$ ipython --no-banner

In [1]: import numpy as np

In [2]: np.set_printoptions(precision=2, suppress=True, linewidth=140)

In [3]: rnd = lambda a: np.round(a, 2) + 0

In [4]: K = np.array([[1.2, 0.3, 1.1],
   ...:     [1.6, 1.5, -2.0],
   ...:     [1.5, 0.5, -0.2],
   ...:     [-0.9, -0.5, -0.4]])

In [5]: K
Out[5]: 
array([[ 1.2,  0.3,  1.1],
       [ 1.6,  1.5, -2. ],
       [ 1.5,  0.5, -0.2],
       [-0.9, -0.5, -0.4]])

In [6]: proj = K @ np.linalg.solve(K.T @ K, K.T)

In [7]: rnd(np.diag(proj))
Out[7]: array([0.64, 0.96, 0.93, 0.48])

In [8]: rnd(np.linalg.eigvalsh(proj))
Out[8]: array([0., 1., 1., 1.])

In [9]: rnd(proj)
Out[9]: 
array([[ 0.64, -0.13,  0.16, -0.43],
       [-0.13,  0.96,  0.06, -0.15],
       [ 0.16,  0.06,  0.93,  0.2 ],
       [-0.43, -0.15,  0.2 ,  0.48]])

In [10]: rnd(np.trace(proj))
Out[10]: np.float64(3.0)

In [11]: def softmax(z):
    ...:     e = np.exp(z - z.max(axis=-1, keepdims=True))
    ...:     return e / e.sum(axis=-1, keepdims=True)
    ...: 

In [12]: rnd(softmax(K).sum(axis=1))
Out[12]: array([1., 1., 1., 1.])

In [13]: att = K @ K.T / np.sqrt(3)

In [14]: rnd(softmax(att)[3] @ K)
Out[14]: array([-0.01, -0.01, -0.42])

In [15]: rnd(softmax(att + np.triu(np.full(att.shape, -np.inf), 1)))
Out[15]: 
array([[1.  , 0.  , 0.  , 0.  ],
       [0.01, 0.99, 0.  , 0.  ],
       [0.18, 0.52, 0.29, 0.  ],
       [0.12, 0.14, 0.13, 0.62]])

In [16]: softmax(att).round(6).argmax(axis=1)
Out[16]: array([0, 1, 1, 3])
